% ipython --no-banner

In [1]: import numpy as np

In [2]: import numpy.linalg as la

In [3]: np.set_printoptions(precision=4, suppress=True, linewidth=100)

In [4]: B = np.array([[1, -4, 5, -4, 2, 2],
   ...:     [1, -4, -1, 5, -3, 0],
   ...:     [2, 2, -5, -3, 5, -5],
   ...:     [-2, 2, -1, -2, 2, -3],
   ...:     [-5, -1, -3, -1, 1, -5],
   ...:     [-4, -4, -1, -1, 1, 1]])

In [5]: arr = np.tril(B)

In [6]: print(arr)
[[ 1  0  0  0  0  0]
 [ 1 -4  0  0  0  0]
 [ 2  2 -5  0  0  0]
 [-2  2 -1 -2  0  0]
 [-5 -1 -3 -1  1  0]
 [-4 -4 -1 -1  1  1]]

In [7]: # triangular

In [8]: C2 = arr.T @ arr

In [9]: print(C2)
[[51 17 11 13 -9 -4]
 [17 41 -5  1 -5 -4]
 [11 -5 36  6 -4 -1]
 [13  1  6  6 -2 -1]
 [-9 -5 -4 -2  2  1]
 [-4 -4 -1 -1  1  1]]

In [10]: print(la.matrix_rank(C2))
6

In [11]: def softmax(z):
    ...:     e = np.exp(z - z.max(axis=-1, keepdims=True))
    ...:     return e / e.sum(axis=-1, keepdims=True)
    ...: 

In [12]: print(softmax(arr[2] + 2))
[0.4155 0.4155 0.0004 0.0562 0.0562 0.0562]

In [13]: print(np.round(softmax(10 * arr[2]), 4) + 0)
[0.5 0.5 0.  0.  0.  0. ]

In [14]: print(softmax(arr).sum(axis=1))
[1. 1. 1. 1. 1. 1.]

In [15]: scores = arr @ arr.T / np.sqrt(6)

In [16]: print(np.round(softmax(scores)[2] @ arr, 4) + 0)
[ 1.9999  2.     -4.9999  0.      0.      0.    ]

In [17]: data = np.load("out8.npy")

In [18]: print(data)
[[0.0847 0.1186 0.1864 0.1695]
 [0.1186 0.1661 0.261  0.2373]
 [0.1864 0.261  0.4102 0.3729]
 [0.1695 0.2373 0.3729 0.339 ]]

In [19]: r0 = np.array([-8, 2])

In [20]: print(np.round(np.cross(data[3, :3], data[1, :3]), 4) + 0)
[0. 0. 0.]

In [21]: print(np.convolve(data[3], r0))
[-1.3559 -1.5593 -2.5085 -1.9661  0.678 ]
